% ipython --no-banner

In [1]: import numpy as np

In [2]: np.set_printoptions(suppress=True, linewidth=200)

In [3]: E = np.array([[3.0, 1.0, 1.0, 2.0],
   ...:     [-6.0, 4.0, -2.0, -1.0],
   ...:     [-12.0, 2.0, -4.0, -5.0],
   ...:     [6.0, -4.0, 2.0, 1.0]])

In [4]: proj = np.triu(np.array([[2, 3, 0, 2], [3, 2, 3, 3], [2, 1, 3, 2], [0, 3, 0, 1]]), 1) + np.eye(4)

In [5]: A2 = proj @ E @ np.linalg.inv(proj)

In [6]: np.trace(A2), np.trace(E)
Out[6]: (np.float64(4.0), np.float64(4.0))

In [7]: np.round(np.poly(A2), 1) + 0
Out[7]: array([ 1., -4.,  3.,  0.,  0.])

In [8]: np.argsort(-np.linalg.norm(E, axis=0).round(6), kind="stable")[:3]
Out[8]: array([0, 1, 3])

In [9]: np.linalg.matrix_rank(E, rtol=0.1)
Out[9]: np.int64(2)

In [10]: np.linalg.cond(E) > 100
Out[10]: np.True_

In [11]: f, r1 = E[3], E[0]

In [12]: f @ r1
Out[12]: np.float64(18.0)

In [13]: f @ f
Out[13]: np.float64(57.0)

In [14]: pr = (f @ r1) / (f @ f) * f

In [15]: np.round((r1 - pr) @ f, 1)
Out[15]: np.float64(0.0)

In [16]: pr.round(1)
Out[16]: array([ 1.9, -1.3,  0.6,  0.3])

In [17]: np.round(r1 - pr, 1)
Out[17]: array([1.1, 2.3, 0.4, 1.7])

In [18]: np.outer(f, r1)
Out[18]: 
array([[ 18.,   6.,   6.,  12.],
       [-12.,  -4.,  -4.,  -8.],
       [  6.,   2.,   2.,   4.],
       [  3.,   1.,   1.,   2.]])

In [19]: rank = np.linalg.matrix_rank(E)

In [20]: rank
Out[20]: np.int64(2)

In [21]: null = np.linalg.svd(E)[2][rank:].T

In [22]: [int(np.linalg.matrix_rank(np.delete(E, i, axis=0))) for i in range(4)]
Out[22]: [2, 2, 2, 2]

In [23]: [int(np.linalg.matrix_rank(E[:, :j + 1])) for j in range(4)]
Out[23]: [1, 2, 2, 2]

In [24]: np.allclose(E @ null, 0)
Out[24]: True

In [25]: [int(np.linalg.matrix_rank(E[:i])) for i in range(1, len(E) + 1)]
Out[25]: [1, 2, 2, 2]

In [26]: np.allclose(E[:-1].T @ np.linalg.lstsq(E[:-1].T, E[-1])[0], E[-1])
Out[26]: True

In [27]: np.linalg.lstsq(E[:-1].T, E[-1])[2]
Out[27]: np.int32(2)

In [28]: np.unique(E.round(6), axis=0).shape
Out[28]: (4, 4)

In [29]: X = np.loadtxt("layer9.csv", delimiter=",")

In [30]: X
Out[30]: 
array([[ -4.,   0.,   0.,  -4.,  -8.,   0.,  -8.,  -4.,  -8.,   0.,  -4.,  -4.],
       [  4.,   0.,   0.,   4.,   8.,   0.,   8.,   4.,   8.,   0.,   4.,   4.],
       [ -5.,   0.,   0.,  -5., -10.,   0., -10.,  -5., -10.,   0.,  -5.,  -5.],
       [  5.,   0.,   0.,   5.,  10.,   0.,  10.,   5.,  10.,   0.,   5.,   5.],
       [ -3.,   0.,   0.,  -3.,  -6.,   0.,  -6.,  -3.,  -6.,   0.,  -3.,  -3.],
       [ -5.,   0.,   0.,  -5., -10.,   0., -10.,  -5., -10.,   0.,  -5.,  -5.],
       [  3.,   0.,   0.,   3.,   6.,   0.,   6.,   3.,   6.,   0.,   3.,   3.],
       [ -4.,   0.,   0.,  -4.,  -8.,   0.,  -8.,  -4.,  -8.,   0.,  -4.,  -4.],
       [ -3.,   0.,   0.,  -3.,  -6.,   0.,  -6.,  -3.,  -6.,   0.,  -3.,  -3.],
       [  2.,   0.,   0.,   2.,   4.,   0.,   4.,   2.,   4.,   0.,   2.,   2.]])

In [31]: Uu, s, vt = np.linalg.svd(X, full_matrices=False)

In [32]: np.round(vt @ vt.T, 1) + 0
Out[32]: 
array([[1., 0., 0., 0., 0., 0., 0., 0., 0., 0.],
       [0., 1., 0., 0., 0., 0., 0., 0., 0., 0.],
       [0., 0., 1., 0., 0., 0., 0., 0., 0., 0.],
       [0., 0., 0., 1., 0., 0., 0., 0., 0., 0.],
       [0., 0., 0., 0., 1., 0., 0., 0., 0., 0.],
       [0., 0., 0., 0., 0., 1., 0., 0., 0., 0.],
       [0., 0., 0., 0., 0., 0., 1., 0., 0., 0.],
       [0., 0., 0., 0., 0., 0., 0., 1., 0., 0.],
       [0., 0., 0., 0., 0., 0., 0., 0., 1., 0.],
       [0., 0., 0., 0., 0., 0., 0., 0., 0., 1.]])

In [33]: np.abs(Uu[:, 0]).round(6).argmax()
Out[33]: np.int64(2)

In [34]: Uu.shape, s.shape, vt.shape
Out[34]: ((10, 10), (10,), (10, 12))

In [35]: np.allclose(Uu * s @ vt, X)
Out[35]: True

In [36]: s.round(1) + 0
Out[36]: array([51.2,  0. ,  0. ,  0. ,  0. ,  0. ,  0. ,  0. ,  0. ,  0. ])

In [37]: np.round(Uu.T @ Uu, 1) + 0
Out[37]: 
array([[1., 0., 0., 0., 0., 0., 0., 0., 0., 0.],
       [0., 1., 0., 0., 0., 0., 0., 0., 0., 0.],
       [0., 0., 1., 0., 0., 0., 0., 0., 0., 0.],
       [0., 0., 0., 1., 0., 0., 0., 0., 0., 0.],
       [0., 0., 0., 0., 1., 0., 0., 0., 0., 0.],
       [0., 0., 0., 0., 0., 1., 0., 0., 0., 0.],
       [0., 0., 0., 0., 0., 0., 1., 0., 0., 0.],
       [0., 0., 0., 0., 0., 0., 0., 1., 0., 0.],
       [0., 0., 0., 0., 0., 0., 0., 0., 1., 0.],
       [0., 0., 0., 0., 0., 0., 0., 0., 0., 1.]])

In [38]: np.linalg.matrix_rank(X, rtol=0.1)
Out[38]: np.int64(1)

In [39]: [round(float(x), 1) for x in np.linalg.svd(X, compute_uv=False)[:3]]
Out[39]: [51.2, 0.0, 0.0]

In [40]: f, r1 = X[5], X[7]

In [41]: f @ r1
Out[41]: np.float64(340.0)

In [42]: f @ f
Out[42]: np.float64(425.0)

In [43]: pr = (f @ r1) / (f @ f) * f

In [44]: round(float(np.linalg.norm(f + r1) ** 2 + np.linalg.norm(f - r1) ** 2), 1)
Out[44]: 1394.0

In [45]: Uu, s, vt = np.linalg.svd(X)

In [46]: V = vt[:(s > 1e-8).sum()]

In [47]: rng = np.random.default_rng(160411)

In [48]: x = X[1] + -2 * X[4] + rng.integers(2) * np.eye(12)[6]

In [49]: x
Out[49]: array([10.,  0.,  0., 10., 20.,  0., 21., 10., 20.,  0., 10., 10.])

In [50]: np.allclose(V.T @ V @ x, x)
Out[50]: False

In [51]: np.round(np.linalg.norm(x - V.T @ V @ x), 1)
Out[51]: np.float64(0.9)

In [52]: rank = np.linalg.matrix_rank(X)

In [53]: rank
Out[53]: np.int64(1)

In [54]: null = np.linalg.svd(X)[2][rank:].T

In [55]: np.allclose(X @ null, 0)
Out[55]: True

In [56]: np.round(null @ null.T, 1) + 0
Out[56]: 
array([[ 0.9,  0. ,  0. , -0.1, -0.1,  0. , -0.1, -0.1, -0.1,  0. , -0.1, -0.1],
       [ 0. ,  1. ,  0. ,  0. ,  0. ,  0. ,  0. ,  0. ,  0. ,  0. ,  0. ,  0. ],
       [ 0. ,  0. ,  1. ,  0. ,  0. ,  0. ,  0. ,  0. ,  0. ,  0. ,  0. ,  0. ],
       [-0.1,  0. ,  0. ,  0.9, -0.1,  0. , -0.1, -0.1, -0.1,  0. , -0.1, -0.1],
       [-0.1,  0. ,  0. , -0.1,  0.8,  0. , -0.2, -0.1, -0.2,  0. , -0.1, -0.1],
       [ 0. ,  0. ,  0. ,  0. ,  0. ,  1. ,  0. ,  0. ,  0. ,  0. ,  0. ,  0. ],
       [-0.1,  0. ,  0. , -0.1, -0.2,  0. ,  0.8, -0.1, -0.2,  0. , -0.1, -0.1],
       [-0.1,  0. ,  0. , -0.1, -0.1,  0. , -0.1,  0.9, -0.1,  0. , -0.1, -0.1],
       [-0.1,  0. ,  0. , -0.1, -0.2,  0. , -0.2, -0.1,  0.8,  0. , -0.1, -0.1],
       [ 0. ,  0. ,  0. ,  0. ,  0. ,  0. ,  0. ,  0. ,  0. ,  1. ,  0. ,  0. ],
       [-0.1,  0. ,  0. , -0.1, -0.1,  0. , -0.1, -0.1, -0.1,  0. ,  0.9, -0.1],
       [-0.1,  0. ,  0. , -0.1, -0.1,  0. , -0.1, -0.1, -0.1,  0. , -0.1,  0.9]])

In [57]: [int(np.linalg.matrix_rank(X[:, :j + 1])) for j in range(12)]
Out[57]: [1, 1, 1, 1, 1, 1, 1, 1, 1, 1, 1, 1]

In [58]: np.linalg.matrix_rank(X.T @ X), np.linalg.matrix_rank(X @ X.T)
Out[58]: (np.int64(1), np.int64(1))

In [59]: F = -2 * np.eye(13) + np.eye(13, k=1)

In [60]: F
Out[60]: 
array([[-2.,  1.,  0.,  0.,  0.,  0.,  0.,  0.,  0.,  0.,  0.,  0.,  0.],
       [ 0., -2.,  1.,  0.,  0.,  0.,  0.,  0.,  0.,  0.,  0.,  0.,  0.],
       [ 0.,  0., -2.,  1.,  0.,  0.,  0.,  0.,  0.,  0.,  0.,  0.,  0.],
       [ 0.,  0.,  0., -2.,  1.,  0.,  0.,  0.,  0.,  0.,  0.,  0.,  0.],
       [ 0.,  0.,  0.,  0., -2.,  1.,  0.,  0.,  0.,  0.,  0.,  0.,  0.],
       [ 0.,  0.,  0.,  0.,  0., -2.,  1.,  0.,  0.,  0.,  0.,  0.,  0.],
       [ 0.,  0.,  0.,  0.,  0.,  0., -2.,  1.,  0.,  0.,  0.,  0.,  0.],
       [ 0.,  0.,  0.,  0.,  0.,  0.,  0., -2.,  1.,  0.,  0.,  0.,  0.],
       [ 0.,  0.,  0.,  0.,  0.,  0.,  0.,  0., -2.,  1.,  0.,  0.,  0.],
       [ 0.,  0.,  0.,  0.,  0.,  0.,  0.,  0.,  0., -2.,  1.,  0.,  0.],
       [ 0.,  0.,  0.,  0.,  0.,  0.,  0.,  0.,  0.,  0., -2.,  1.,  0.],
       [ 0.,  0.,  0.,  0.,  0.,  0.,  0.,  0.,  0.,  0.,  0., -2.,  1.],
       [ 0.,  0.,  0.,  0.,  0.,  0.,  0.,  0.,  0.,  0.,  0.,  0., -2.]])

In [61]: x = np.array([2, 1, 4, 0, 3, 4, 3, 5, 2, 4, 5, 5, 1])

In [62]: np.einsum("ij,j->i", F, x)
Out[62]: array([-3.,  2., -8.,  3., -2., -5., -1., -8.,  0., -3., -5., -9., -2.])

In [63]: (F * x).sum(axis=1)
Out[63]: array([-3.,  2., -8.,  3., -2., -5., -1., -8.,  0., -3., -5., -9., -2.])

In [64]: T = np.stack([F, -3 * F, F[::-1]])

In [65]: np.einsum("bij,cij->bc", T, T)
Out[65]: 
array([[  64., -192.,    5.],
       [-192.,  576.,  -15.],
       [   5.,  -15.,   64.]])

In [66]: np.linalg.matrix_rank(T.reshape(3, -1))
Out[66]: np.int64(2)

In [67]: np.round(np.linalg.norm(T, axis=(1, 2)), 1)
Out[67]: array([ 8., 24.,  8.])

In [68]: C2 = F.T @ F

In [69]: np.trace(C2), (F ** 2).sum()
Out[69]: (np.float64(64.0), np.float64(64.0))

In [70]: np.allclose(C2, C2.T)
Out[70]: True

In [71]: np.round(np.linalg.svd(F, compute_uv=False) ** 2, 1)
Out[71]: array([8.9, 8.6, 8.1, 7.4, 6.6, 5.8, 4.9, 4. , 3.1, 2.4, 1.8, 1.4, 1.1])

In [72]: idx = rng.permutation(13)

In [73]: idx
Out[73]: array([ 0,  7, 12,  6, 10,  5,  8,  2, 11,  9,  3,  4,  1])

In [74]: A2 = F[idx][:, idx]

In [75]: np.round(np.linalg.det(A2), 1), round(np.linalg.det(F[idx]), 1)
Out[75]: (np.float64(-8192.0), np.float64(-8192.0))

In [76]: np.trace(A2)
Out[76]: np.float64(-26.0)

In [77]: np.diag(A2)
Out[77]: array([-2., -2., -2., -2., -2., -2., -2., -2., -2., -2., -2., -2., -2.])

In [78]: np.allclose(A2, F)
Out[78]: False

In [79]: x = np.array([0, 2, 0, 3, 1, 0, 1, 2, 0, 3, 3, 2, 3])

In [80]: h1 = np.maximum(F @ x, 0)

In [81]: h1
Out[81]: array([2., 0., 3., 0., 0., 1., 0., 0., 3., 0., 0., 0., 0.])

In [82]: np.maximum(F @ x, 0) - np.maximum(-F @ x, 0)
Out[82]: array([ 2., -4.,  3., -5., -2.,  1.,  0., -4.,  3., -3., -4., -1., -6.])

In [83]: np.maximum(F @ (3 * x), 0)
Out[83]: array([6., 0., 9., 0., 0., 3., 0., 0., 9., 0., 0., 0., 0.])

In [84]: A2 = np.array([[-3], [-1], [0], [2], [-3], [2]])

In [85]: C = np.array([[6, 5, 9, 7, 2, 1, -9, -4, 6, 1]])

In [86]: K = A2 @ C

In [87]: K
Out[87]: 
array([[-18, -15, -27, -21,  -6,  -3,  27,  12, -18,  -3],
       [ -6,  -5,  -9,  -7,  -2,  -1,   9,   4,  -6,  -1],
       [  0,   0,   0,   0,   0,   0,   0,   0,   0,   0],
       [ 12,  10,  18,  14,   4,   2, -18,  -8,  12,   2],
       [-18, -15, -27, -21,  -6,  -3,  27,  12, -18,  -3],
       [ 12,  10,  18,  14,   4,   2, -18,  -8,  12,   2]])

In [88]: np.allclose(K[:-1].T @ np.linalg.lstsq(K[:-1].T, K[-1])[0], K[-1])
Out[88]: True

In [89]: np.round(np.trace(np.linalg.pinv(K) @ K), 1)
Out[89]: np.float64(1.0)
